$ python -q
>>> import numpy as np
>>> np.set_printoptions(precision=2, suppress=True, linewidth=200)
>>> tidy = lambda a: np.round(a, 2) + 0
>>> X = np.loadtxt("block11.csv", delimiter=",")
>>> print(X)
[[ 2.04  0.69  2.09]
 [ 0.98  1.23  2.56]
 [-2.35  0.99  1.58]
 [ 2.18  0.94  1.83]
 [-2.78 -0.66 -0.91]
 [-2.04  1.87 -1.15]
 [ 2.23  1.85 -0.76]
 [-2.97  0.08 -0.44]
 [ 0.47  2.62  1.39]
 [ 2.19 -1.72 -1.12]
 [-2.03  0.02  2.21]
 [ 1.13  2.61 -0.96]
 [-0.41 -2.95  0.39]
 [-0.83 -2.82 -0.58]
 [ 0.91 -1.05  2.66]
 [-2.11  0.84 -1.96]
 [ 2.37  1.73 -0.63]
 [ 0.95 -2.75  0.72]
 [ 2.78 -0.53  0.99]
 [-0.98  2.05  1.96]
 [ 2.28  0.45 -1.89]
 [-2.3   0.36  1.89]
 [ 2.01 -0.34 -2.2 ]
 [-1.5   2.48  0.76]
 [-1.29  1.87 -1.96]
 [-2.7  -1.13 -0.63]
 [-0.07  2.91 -0.72]
 [ 2.72 -1.22  0.34]
 [-0.84  0.25 -2.87]
 [-0.42 -0.19 -2.96]
 [-1.35 -1.42  2.27]
 [ 2.9   0.52 -0.54]
 [ 0.58  0.53 -2.9 ]
 [ 2.91 -0.52  0.54]]
>>> d = np.linalg.norm(X[:, None] - X[None], axis=-1)
>>> print(np.flatnonzero(d[21] < d.mean() / 2))
[ 2 10 21]
>>> print(d[21].round(6).argsort(kind="stable")[:4])
[21 10  2 30]
>>> print(np.linalg.matrix_rank(d ** 2))
5
>>> print(d.shape)
(34, 34)
>>> F = np.load("mat.npy")
>>> print(F)
[[-2.  1.  0.  0.]
 [ 0. -2.  1.  0.]
 [ 0.  0. -2.  1.]
 [ 0.  0.  0. -2.]]
>>> q, R = np.linalg.qr(F)
>>> print(R)
[[-2.  1.  0.  0.]
 [ 0. -2.  1.  0.]
 [ 0.  0. -2.  1.]
 [ 0.  0.  0. -2.]]
>>> print(q)
[[ 1.  0.  0.  0.]
 [-0.  1.  0.  0.]
 [-0. -0.  1.  0.]
 [-0. -0. -0.  1.]]
>>> print(np.trace(q @ q.T))
4.0
>>> print(abs(R[0, 0]), tidy(np.linalg.norm(F[:, 0])))
2.0 2.0
>>> rng = np.random.default_rng(973097)
>>> idx = rng.permutation(4)
>>> other = F[:, idx] * rng.choice([-1, 1], 4)
>>> print(other)
[[ 1.  0. -2. -0.]
 [-2.  0.  0. -1.]
 [ 0.  1.  0.  2.]
 [ 0. -2.  0. -0.]]
>>> Uu, _, vt = np.linalg.svd(F.T @ other)
>>> print(tidy(np.linalg.lstsq(F, other)[0]))
[[ 0.  0.  1.  0.]
 [ 1.  0.  0.  0.]
 [ 0.  0.  0. -1.]
 [ 0.  1.  0.  0.]]
>>> q, evecs = np.linalg.qr(F[:, :2])[0], np.linalg.qr(F[:, 2:])[0]
>>> sigma = np.linalg.svd(q.T @ evecs, compute_uv=False)
>>> print(tidy(np.degrees(np.arccos(sigma.clip(0, 1)))))
[60.79 90.  ]
>>> print(tidy(sigma))
[0.49 0.  ]
>>> print(tidy(np.abs(np.linalg.eigvals(F)).max()))
2.0
>>> print(np.allclose(F, F.T))
False
>>> assert F == F.T
Traceback (most recent call last):
  File "<python-input-29>", line 1, in <module>
    assert F == F.T
           ^^^^^^^^
ValueError: The truth value of an array with more than one element is ambiguous. Use a.any() or a.all()
>>> print(tidy(np.linalg.matrix_power(F, 4)))
[[ 16. -32.  24.  -8.]
 [  0.  16. -32.  24.]
 [  0.   0.  16. -32.]
 [  0.   0.   0.  16.]]
>>> print(np.trace(F))
-8.0
>>> x0 = np.array([5, 2, 0, 4])
>>> rhs = F @ x0
>>> beta, lr = np.zeros(4), 1 / np.linalg.norm(F, 2) ** 2
>>> for i in range(250):
...     beta -= lr * F.T @ (F @ beta - rhs)
...     if i % 50 == 0: print(i, round(np.linalg.norm(F @ beta - rhs), 2))
... 
0 5.86
50 0.0
100 0.0
150 0.0
200 0.0
>>> print(tidy(np.linalg.cond(F)))
2.27
>>> feats = np.array([[-1, -3, -3], [2, -3, 2], [2, -1, -3], [3, -2, 3]]) * (rng.random((4, 3)) < 0.3)
>>> print(feats)
[[-1 -3  0]
 [ 0 -3  0]
 [ 0 -1  0]
 [ 0  0  0]]
>>> print(tidy(feats @ np.linalg.pinv(feats) @ feats))
[[-1. -3.  0.]
 [ 0. -3.  0.]
 [ 0. -1.  0.]
 [ 0.  0.  0.]]
>>> print(np.unique(feats.round(6), axis=0).shape)
(4, 3)
>>> print(tidy(np.trace(np.linalg.pinv(feats) @ feats)))
2.0
>>> print(tidy(np.linalg.norm(feats, 2) / np.linalg.norm(feats)))
0.99
>>> print(np.linalg.cond(feats) > 100)
True
>>> rank = np.linalg.matrix_rank(feats)
>>> print(rank)
2
>>> ns = np.linalg.svd(feats)[2][rank:].T
>>> print([int(np.linalg.matrix_rank(feats[:i])) for i in range(1, len(feats) + 1)])
[1, 2, 2, 2]
>>> print(np.allclose(feats @ ns, 0))
True
>>> print([int(np.linalg.matrix_rank(np.delete(feats, i, axis=0))) for i in range(4)])
[1, 2, 2, 2]
>>> print(feats @ ns)
[[0.]
 [0.]
 [0.]
 [0.]]
>>> def softmax(z):
...     e = np.exp(z - z.max(axis=-1, keepdims=True))
...     return e / e.sum(axis=-1, keepdims=True)
... 
>>> print(tidy(softmax(feats).sum(axis=1)))
[1. 1. 1. 1.]
>>> print(tidy(softmax(10 * feats[2])))
[0.5 0.  0.5]
>>> print(tidy(softmax(feats[2])))
[0.42 0.16 0.42]
>>> S = feats @ feats.T / np.sqrt(3)
>>> print(tidy(softmax(S)[2] @ feats))
[-0.4  -2.53  0.  ]
>>> print(softmax(S).round(6).argmax(axis=1))
[0 0 0 0]
>>> print(tidy(softmax(S + np.triu(np.full(S.shape, -np.inf), 1))))
[[1.   0.   0.   0.  ]
 [0.5  0.5  0.   0.  ]
 [0.43 0.43 0.14 0.  ]
 [0.25 0.25 0.25 0.25]]
>>> print(tidy(softmax(S)))
[[0.63 0.35 0.01 0.  ]
 [0.49 0.49 0.02 0.  ]
 [0.4  0.4  0.13 0.07]
 [0.25 0.25 0.25 0.25]]
>>> idx = rng.permutation(4)
>>> print(idx)
[2 0 1 3]
>>> other = F[idx][:, idx]
>>> print(tidy(np.linalg.det(other)), tidy(np.linalg.det(F[idx])))
16.0 16.0
>>> print(other)
[[-2.  0.  0.  1.]
 [ 0. -2.  1.  0.]
 [ 1.  0. -2.  0.]
 [ 0.  0.  0. -2.]]
>>> m1 = np.loadtxt("run6.csv", delimiter=",")
>>> print(tidy(m1))
[[0.5  0.   0.17 0.17 0.08 0.08]
 [0.33 0.07 0.13 0.2  0.07 0.2 ]
 [0.21 0.07 0.36 0.07 0.29 0.  ]
 [0.16 0.   0.2  0.24 0.2  0.2 ]
 [0.16 0.05 0.26 0.26 0.21 0.05]
 [0.17 0.28 0.11 0.06 0.22 0.17]]
>>> x0 = np.array([2, -3, -3, -3, -2, 2])
>>> rhs = m1 @ x0
>>> print(tidy(rhs))
[ 0.   -0.27 -1.64 -1.   -1.74 -1.11]
>>> print(tidy(np.linalg.solve(m1, rhs)))
[ 2. -3. -3. -3. -2.  2.]
>>> print(tidy(np.linalg.solve(m1.T, m1[0])))
[1. 0. 0. 0. 0. 0.]
>>> print(tidy(np.linalg.solve(m1, 5 * rhs)))
[ 10. -15. -15. -15. -10.  10.]
>>> Uu, sigma, vt = np.linalg.svd(m1, full_matrices=False)
>>> print(tidy(vt @ vt.T))
[[1. 0. 0. 0. 0. 0.]
 [0. 1. 0. 0. 0. 0.]
 [0. 0. 1. 0. 0. 0.]
 [0. 0. 0. 1. 0. 0.]
 [0. 0. 0. 0. 1. 0.]
 [0. 0. 0. 0. 0. 1.]]
>>> print(tidy(sigma))
[1.06 0.37 0.28 0.24 0.09 0.04]
>>> print(tidy(np.sqrt((sigma ** 2).sum())), tidy(np.linalg.norm(m1)))
1.19 1.19
>>> print(tidy(np.abs(vt[0])))
[0.61 0.16 0.48 0.39 0.4  0.26]
>>> print(np.allclose(Uu * sigma @ vt, m1))
True
>>> print(np.abs(Uu[:, 0]).round(6).argmax())
0
>>> other = np.array([[-3, 1, 1],
...     [3, 3, 2],
...     [5, 1, -5],
...     [-3, -5, -4],
...     [-5, 4, -3],
...     [-1, 3, -3]])
>>> print(np.linalg.matrix_rank(np.vstack([m1, other.T])))
6
>>> print(tidy(other.T @ m1.T))
[[-1.67 -1.27 -0.29 -1.4  -0.89 -0.56]
 [ 0.42  0.53  1.57  0.56  0.26  2.22]
 [-1.5  -1.8  -2.57 -3.   -2.89 -1.22]]
>>> print(tidy(np.einsum("ik,kj->ij", m1, other)))
[[-1.67  0.42 -1.5 ]
 [-1.27  0.53 -1.8 ]
 [-0.29  1.57 -2.57]
 [-1.4   0.56 -3.  ]
 [-0.89  0.26 -2.89]
 [-0.56  2.22 -1.22]]
>>> print(tidy(m1 @ other))
[[-1.67  0.42 -1.5 ]
 [-1.27  0.53 -1.8 ]
 [-0.29  1.57 -2.57]
 [-1.4   0.56 -3.  ]
 [-0.89  0.26 -2.89]
 [-0.56  2.22 -1.22]]
>>> print(tidy(np.einsum("ik,kj->ji", m1, other)))
[[-1.67 -1.27 -0.29 -1.4  -0.89 -0.56]
 [ 0.42  0.53  1.57  0.56  0.26  2.22]
 [-1.5  -1.8  -2.57 -3.   -2.89 -1.22]]
>>> print(np.linalg.matrix_rank(m1 @ other))
3
>>> basis = 5 * np.array([[0.4, -1.6, 1.7, -0.7, 1.1], [-1.5, 1.2, -0.4, -0.5, 0.0]])
>>> idx = rng.integers(0, 2, 25)
>>> data = basis[idx] + rng.normal(size=(25, 5))
>>> print(tidy(data))
[[ 1.8  -6.13 10.04 -2.44  6.33]
 [-6.63  7.55 -2.95 -0.29  0.42]
 [-8.12  4.85 -2.97 -1.88  2.13]
 [ 0.21 -7.95  6.67 -5.54  4.39]
 [-6.56  5.93 -0.03 -2.73 -0.32]
 [-7.43  5.95 -2.2  -3.81  0.6 ]
 [-7.35  5.05 -1.65 -2.09  0.6 ]
 [ 1.94 -8.66  6.96 -3.96  5.08]
 [ 3.39 -9.05  9.39 -2.27  7.11]
 [-6.93  5.72  0.18 -1.78 -1.86]
 [ 2.49 -8.49 10.75 -3.6   4.6 ]
 [-5.19  6.19 -1.   -2.29  0.08]
 [ 1.05 -8.45  7.22 -4.03  5.86]
 [ 1.84 -7.51  7.86 -2.94  4.85]
 [ 2.56 -7.52  8.67 -3.11  6.05]
 [ 2.4  -7.72  7.41 -4.13  5.86]
 [ 1.38 -6.33  9.87 -3.64  4.86]
 [ 0.33 -8.21 11.09 -4.95  5.48]
 [-5.99  5.82 -2.18 -0.27  0.74]
 [-7.9   4.45 -1.75 -3.12  0.62]
 [ 1.46 -8.5   8.67 -2.78  5.36]
 [-6.99  7.5  -3.6  -3.15 -0.96]
 [-9.83  6.15 -1.58 -2.58  0.51]
 [-5.51  7.68 -1.63 -2.27 -0.3 ]
 [ 3.42 -7.9   7.   -3.3   6.33]]
>>> idx = data[:, 0] > np.median(data[:, 0])
>>> f = data[idx].mean(axis=0) - data[~idx].mean(axis=0)
>>> print((((data - data.mean(axis=0)) @ f > 0) == idx).mean())
0.96
>>> print(tidy(f))
[  8.48 -12.86   9.87  -0.98   5.14]
>>> q, evecs = np.linalg.qr(data[:, :3])[0], np.linalg.qr(data[:, 3:])[0]
>>> sigma = np.linalg.svd(q.T @ evecs, compute_uv=False)
>>> print(tidy(sigma))
[0.97 0.78]
>>> print((sigma > 0.9).sum())
1
>>> cen = data - data.mean(axis=0)
>>> Uu, sigma, vt = np.linalg.svd(cen, full_matrices=False)
>>> print(tidy(sigma))
[50.96  6.33  6.26  4.41  2.96]
>>> cen = data - data.mean(axis=0)
>>> evecs = np.linalg.svd(cen)[2][:2]
>>> other = cen - cen @ evecs.T @ evecs
>>> print(tidy(np.linalg.norm(other) / np.linalg.norm(cen)))
0.16
>>> print(tidy(other.std(axis=0)))
[0.58 0.48 1.04 0.62 0.82]
>>> K = np.load("m.npy")
>>> print(K)
[[-0.05 -0.16 -0.58]
 [ 1.16  2.3   3.63]
 [-0.32 -0.85 -1.47]
 [ 0.65  1.22  1.63]
 [ 1.16  1.83  3.05]
 [ 1.75  2.98  4.96]
 [-0.22 -0.59 -1.13]
 [-1.02 -2.07 -3.26]
 [-1.   -2.13 -3.29]
 [-1.11 -2.44 -3.72]
 [-0.89 -2.11 -2.69]
 [-0.27 -0.35 -0.51]
 [-0.46 -1.1  -1.82]
 [ 1.74  3.71  5.55]
 [ 0.71  1.44  2.4 ]
 [-0.8  -1.82 -2.51]
 [ 1.35  2.71  4.3 ]
 [ 1.37  2.71  4.14]
 [ 1.3   2.72  4.12]
 [-1.17 -2.2  -3.35]
 [-0.1  -0.18 -0.44]
 [ 0.59  1.28  1.93]
 [ 0.21  0.28  0.42]
 [ 0.48  1.2   1.43]
 [ 1.13  2.3   3.43]]
>>> Uu, sigma, vt = np.linalg.svd(K, full_matrices=False)
>>> print(tidy(Uu.T @ Uu))
[[1. 0. 0.]
 [0. 1. 0.]
 [0. 0. 1.]]
>>> print(tidy(sigma))
[18.5   0.59  0.42]
>>> print(tidy(np.cumsum(sigma ** 2) / np.sum(sigma ** 2)))
[1. 1. 1.]
>>> print(tidy(np.sqrt((sigma ** 2).sum())), tidy(np.linalg.norm(K)))
18.52 18.52
>>> print(np.linalg.cond(K) > 100)
False
>>> print(np.argsort(-np.linalg.norm(K, axis=0).round(6), kind="stable")[:3])
[2 1 0]
>>> print([round(float(x), 2) for x in np.linalg.svd(K, compute_uv=False)[:3]])
[18.5, 0.59, 0.42]
>>> print(np.linalg.matrix_rank(K, rtol=0.1))
1
>>> idx = K[:, 0] > np.median(K[:, 0])
>>> f = K[idx].mean(axis=0) - K[~idx].mean(axis=0)
>>> print(tidy(f))
[1.67 3.41 5.25]
>>> print(((K - K.mean(axis=0)) @ f > 0).astype(int))
[0 1 0 1 1 1 0 0 0 0 0 0 0 1 1 0 1 1 1 0 0 1 0 1 1]
>>> print(np.argsort(-np.abs(f).round(6), kind="stable"))
[2 1 0]
>>> G = np.cov(K, rowvar=False)
>>> print(tidy(np.polyfit(K[:, 2], K[:, 1], 1)))
[0.65 0.01]
>>> d = np.linalg.norm(K[:, None] - K[None], axis=-1)
>>> print(np.flatnonzero(d[20] < d.mean() / 2))
[ 0  2  6 11 12 20 22]
>>> print((d + 1e9 * np.eye(25)).round(6).argmin(axis=1))
[20 24  6 23 24 16  2  8  7 19 15 20  2  5 21 10 17 18 17  8  0  3 20  3  1]
>>> print(d[20].round(6).argsort(kind="stable")[:4])
[20  0 11  6]
>>> print(d.shape)
(25, 25)
>>> mat = np.load("data.npy")
>>> print(mat)
[[ 9.  6.  4.]
 [ 6. 14.  6.]
 [ 4.  6.  9.]]
>>> mat[:, 3]
Traceback (most recent call last):
  File "<python-input-132>", line 1, in <module>
    mat[:, 3]
    ~~~^^^^^^
IndexError: index 3 is out of bounds for axis 1 with size 3
>>> print(tidy(np.linalg.norm(mat)))
23.11
>>> print(mat.sum(axis=0))
[19. 26. 19.]
>>> print(tidy(mat.mean(axis=0)))
[6.33 8.67 6.33]
>>> print(mat.shape)
(3, 3)
>>> print(mat.sum(axis=1))
[19. 26. 19.]
>>> print(np.linalg.matrix_rank(mat))
3
>>> print(np.count_nonzero(mat))
9
>>> print(np.abs(mat).max())
14.0
